% python3 -q
>>> import numpy as np
>>> np.set_printoptions(precision=2, suppress=True, linewidth=140, floatmode="fixed")
>>> rnd = lambda a: np.round(a, 2) + 0
>>> A = np.load("mat.npy")
>>> A
array([[ -1.55, -29.10,  19.84],
       [ -1.53, -28.98,  19.75],
       [ -1.39, -28.05,  19.06],
       [ -0.41, -21.19,  14.03],
       [  0.26, -15.73,  10.15],
       [  0.35, -14.85,   9.53],
       [  0.59, -12.46,   7.88],
       [  0.67, -11.48,   7.21],
       [  0.78, -10.12,   6.30],
       [  1.00,  -4.84,   2.90],
       [  1.00,  -4.49,   2.69],
       [  0.78,  -1.55,   0.99],
       [  0.20,  -0.08,   0.16],
       [ -0.08,  -0.01,  -0.09],
       [ -0.17,  -0.08,  -0.35],
       [  3.60,   4.79, -12.43],
       [  4.15,   5.67, -13.95],
       [  4.62,   6.44, -15.25],
       [  5.83,   8.49, -18.59],
       [  6.09,   8.93, -19.29],
       [  6.22,   9.15, -19.64],
       [  6.48,   9.62, -20.38],
       [  8.72,  13.64, -26.51],
       [  9.70,  15.44, -29.18],
       [  9.96,  15.93, -29.90]])
>>> Xs = A - A.mean(axis=1)
Traceback (most recent call last):
  File "<python-input-5>", line 1, in <module>
    Xs = A - A.mean(axis=1)
         ~~^~~~~~~~~~~~~~~~
ValueError: operands could not be broadcast together with shapes (25,3) (25,) 
>>> Xs = A - A.mean(axis=0)
>>> Uu, sv, Vt = np.linalg.svd(Xs, full_matrices=False)
>>> rnd(sv)
array([103.39,  14.89,   2.45])
>>> rnd(np.abs(Vt[-1]))
array([0.90, 0.21, 0.38])
>>> rnd(Vt[0] * np.sign(Vt[0, np.abs(Vt[0]).argmax()]))
array([-0.16, -0.65,  0.74])
>>> rng = np.random.default_rng(66300)
>>> A2 = A + rng.integers(-2, 3, (25, 2)) @ rng.integers(-2, 3, (2, 3))
>>> rnd(A2)
array([[  1.45, -32.10,  15.84],
       [ -3.53, -26.98,  21.75],
       [  4.61, -34.05,  11.06],
       [ -3.41, -18.19,  16.03],
       [  3.26, -18.73,   6.15],
       [ -1.65, -12.85,  13.53],
       [ -5.41,  -6.46,  15.88],
       [  3.67, -14.48,   5.21],
       [  1.78, -11.12,   4.30],
       [  1.00,  -4.84,   2.90],
       [  0.00,  -3.49,   2.69],
       [ -3.22,   2.45,   6.99],
       [  1.20,  -1.08,  -1.84],
       [  3.92,  -4.01,  -6.09],
       [ -1.17,   0.92,  -0.35],
       [ -2.40,  10.79,  -4.43],
       [  7.15,   2.67, -17.95],
       [  6.62,   4.44, -17.25],
       [  4.83,   9.49, -18.59],
       [  4.09,  10.93, -19.29],
       [ 10.22,   5.15, -23.64],
       [  7.48,   8.62, -20.38],
       [  6.72,  15.64, -24.51],
       [ 12.70,  12.44, -31.18],
       [ 10.96,  14.93, -29.90]])
>>> rnd(np.abs(A2 - A).sum(axis=1))
array([10.00,  6.00, 20.00,  8.00, 10.00,  8.00, 20.00,  8.00,  4.00,  0.00,  2.00, 14.00,  4.00, 14.00,  2.00, 20.00, 10.00,  6.00,  2.00,
        4.00, 12.00,  2.00,  6.00,  8.00,  2.00])
>>> rnd(np.linalg.svd(A2 - A, compute_uv=False))
array([28.85,  4.19,  0.00])
>>> np.linalg.matrix_rank(A2 - A, tol=1e-8)
np.int64(2)
>>> A2 = A / np.linalg.norm(A, axis=1, keepdims=True)
>>> cov = A2 @ A2.T
>>> rnd(np.degrees(np.arccos(np.clip(cov[13, 1], -1, 1))))
np.float64(108.78)
>>> x = np.array([-2, -2, 2])
>>> rhs = A @ x
>>> rnd(np.linalg.lstsq(A, rhs)[0])
array([-2.00, -2.00,  2.00])
>>> rnd(np.linalg.pinv(A) @ A)
array([[1.00, 0.00, 0.00],
       [0.00, 1.00, 0.00],
       [0.00, 0.00, 1.00]])
>>> rhs = rhs + 0.3 * rng.normal(size=25)
>>> rnd(rhs)
array([ 100.32,  100.10,   96.86,   71.38,   51.05,   47.69,   39.90,   36.50,   31.17,   13.44,   12.23,    3.47,   -0.50,   -0.38,
         -0.13,  -41.50,  -47.73,  -53.10,  -65.45,  -68.23,  -70.10,  -73.04,  -98.14, -108.39, -111.74])
>>> c, *_ = np.linalg.lstsq(A, rhs)
>>> [round(float(np.linalg.norm(np.linalg.solve(A.T @ A + lam * np.eye(3), A.T @ rhs))), 2) for lam in (0, 1, 10, 100)]
[3.43, 3.36, 3.19, 3.11]
>>> X = np.loadtxt("w.csv", delimiter=",")
>>> rnd(X)
array([[  1.01,  -1.40,   1.41],
       [  0.90,  -1.42,   1.32],
       [  3.14,  -0.97,   3.11],
       [ -1.10,  -1.82,  -0.28],
       [  1.21,  -1.36,   1.57],
       [  9.39,   0.28,   8.11],
       [  3.58,  -0.88,   3.47],
       [  7.60,  -0.08,   6.68],
       [  4.28,  -0.74,   4.02],
       [  7.07,  -0.19,   6.26],
       [  8.43,   0.09,   7.35],
       [ -1.72,  -1.94,  -0.77],
       [ 18.09,   2.02,  15.07],
       [  5.07,  -0.59,   4.66],
       [ -4.60,  -2.52,  -3.08],
       [-12.35,  -4.07,  -9.28],
       [ -3.98,  -2.40,  -2.59],
       [  0.05,  -1.59,   0.64],
       [ -2.47,  -2.09,  -1.37],
       [ -1.63,  -1.93,  -0.70]])
>>> # looks like rank 2
>>> f = np.array([6, 5, 4])
>>> rnd(np.convolve(X[11], f))
array([-10.31, -20.25, -21.24, -11.65,  -3.10])
>>> rnd(np.correlate(X[11], X[4], "full"))
array([-2.70, -0.72, -0.66, -1.30, -0.94])
>>> rnd(np.cross(X[11, :3], X[4, :3]))
array([-4.10,  1.76,  4.69])
>>> Uu, sv, Vt = np.linalg.svd(X)
>>> evecs = Vt[:(sv > 1e-8).sum()]
>>> x = X[9] + 3 * X[16] + rng.integers(2) * np.eye(3)[0]
>>> rnd(x)
array([-4.88, -7.38, -1.50])
>>> np.allclose(evecs.T @ evecs @ x, x)
True
>>> rnd(np.diag(evecs.T @ evecs))
array([0.60, 0.93, 0.48])
>>> np.linalg.matrix_rank(np.vstack([X, x]))
np.int64(2)
>>> J = np.loadtxt("test6.csv", delimiter=",")
>>> J
array([[-7.11, -1.24, -2.27, -5.20,  3.97],
       [ 4.40,  1.84,  1.35, -8.37,  2.33],
       [-0.74, -6.76,  6.68,  1.54,  2.60],
       [-1.75, -5.36,  8.20, -0.98, -0.15],
       [ 7.37, -4.07,  0.39,  4.90,  2.22],
       [ 5.66,  2.39, -5.18,  1.66, -5.72],
       [-8.49,  3.24, -3.95, -0.19, -1.38],
       [-1.53,  7.66,  5.51,  2.62, -1.31],
       [ 3.62,  0.16,  2.74, -7.41,  4.94],
       [-3.88, -7.24,  2.99, -0.12,  4.85],
       [ 4.10, -7.47,  3.98,  2.76, -2.00],
       [ 2.17,  7.71,  3.14,  4.18,  2.93],
       [-3.22, -1.10,  4.65, -1.65, -8.00],
       [ 4.03,  3.81,  7.12,  2.48,  3.53],
       [ 4.61,  8.18,  0.05,  3.32, -0.91],
       [-4.28, -7.29,  0.51, -4.75, -2.40],
       [ 5.33, -1.28,  7.66,  2.76, -1.91],
       [ 2.03,  4.96,  3.09, -7.52, -2.27]])
>>> A2 = J / np.linalg.norm(J, axis=1, keepdims=True)
>>> cov = A2 @ A2.T
>>> np.argwhere(np.triu(np.abs(cov) > 0.95, 1))
array([], shape=(0, 2), dtype=int64)
>>> rnd(np.degrees(np.arccos(np.clip(cov[15, 11], -1, 1))))
np.float64(155.13)
>>> (cov - 2 * np.eye(18)).round(6).argmax(axis=1)
array([ 6,  8,  3,  2, 10, 14,  0, 11,  1,  2, 16, 14,  3, 11, 11,  9, 10,  1])
>>> rnd(cov[15])
array([ 0.53,  0.03,  0.42,  0.56, -0.30, -0.38,  0.15, -0.56,  0.08,  0.60,  0.31, -0.91,  0.51, -0.62, -0.93,  1.00, -0.18, -0.02])
>>> Z = J[[6, 15]].astype(float)
>>> for _ in range(7):
...     idx = np.linalg.norm(J[:, None] - Z, axis=-1).argmin(axis=1)
...     Z = np.array([J[idx == j].mean(axis=0) for j in range(2)])
... 
>>> idx
array([1, 1, 1, 1, 1, 0, 0, 0, 1, 1, 1, 0, 1, 0, 0, 1, 1, 0])
>>> rnd(Z)
array([[ 1.21,  5.42,  1.40,  0.94, -0.73],
       [ 0.35, -3.62,  3.35, -1.50,  0.59]])
>>> np.abs(Z[1] - Z[0]).argmax()
np.int64(1)
>>> rnd(np.linalg.norm(J, "nuc"))
np.float64(93.02)
>>> rnd(np.linalg.norm(J, axis=1))
array([10.00, 10.00, 10.00, 10.00, 10.00, 10.00, 10.01, 10.00, 10.00, 10.00, 10.00, 10.00, 10.00, 10.00, 10.00, 10.00, 10.00, 10.00])
>>> rnd(np.linalg.norm(J) ** 2 / np.linalg.norm(J, 2) ** 2)
np.float64(3.17)
>>> rnd(np.linalg.norm(J[8], 1)), rnd(np.linalg.norm(J[8], np.inf))
(np.float64(18.87), np.float64(7.41))
>>> A2 = np.c_[J[:, :3] @ np.array([[5, -2, -3], [2, -5, -1], [-2, 5, 4]]), np.array([3, 4, -3, 2, 3, 5, 0, -5, 5, -1, -5, 5, 3, -2, 0, 1, 4, -1])]
>>> rnd(A2)
array([[-33.49,   9.07,  13.49,   3.00],
       [ 22.98, -11.25,  -9.64,   4.00],
       [-30.58,  68.68,  35.70,  -3.00],
       [-35.87,  71.30,  43.41,   2.00],
       [ 27.93,   7.56, -16.48,   3.00],
       [ 43.44, -49.17, -40.09,   5.00],
       [-28.07, -18.97,   6.43,   0.00],
       [ -3.35,  -7.69,  18.97,  -5.00],
       [ 12.94,   5.66,  -0.06,   5.00],
       [-39.86,  58.91,  30.84,  -1.00],
       [ -2.40,  49.05,  11.09,  -5.00],
       [ 19.99, -27.19,  -1.66,   5.00],
       [-27.60,  35.19,  29.36,   3.00],
       [ 13.53,   8.49,  12.58,  -2.00],
       [ 39.31, -49.87, -21.81,   0.00],
       [-37.00,  47.56,  22.17,   1.00],
       [  8.77,  34.04,  15.93,   4.00],
       [ 13.89, -13.41,   1.31,  -1.00]])
>>> rnd(np.linalg.norm(np.linalg.qr(J)[0].T @ A2, axis=0) ** 2 / ((A2 ** 2).sum(axis=0) + 1e-12))
array([1.00, 1.00, 1.00, 0.19])
>>> rnd(np.linalg.lstsq(J, A2[:, 0])[0])
array([ 5.00,  2.00, -2.00,  0.00,  0.00])
>>> np.linalg.matrix_rank(A2)
np.int64(4)
>>> d = np.linalg.norm(A2[:, None] - A2[None], axis=-1)
>>> (d + 1e9 * np.eye(18)).round(6).argmin(axis=1)
array([ 6, 17,  3,  2,  1, 14,  0, 13, 13,  2, 16, 17, 15,  8,  5,  9, 10,  1])
>>> np.unravel_index(d.round(6).argmax(), d.shape)
(np.int64(3), np.int64(5))
>>> d[4].round(6).argsort(kind="stable")[:4]
array([ 4,  1,  8, 17])
>>> np.linalg.matrix_rank(d ** 2)
np.int64(6)
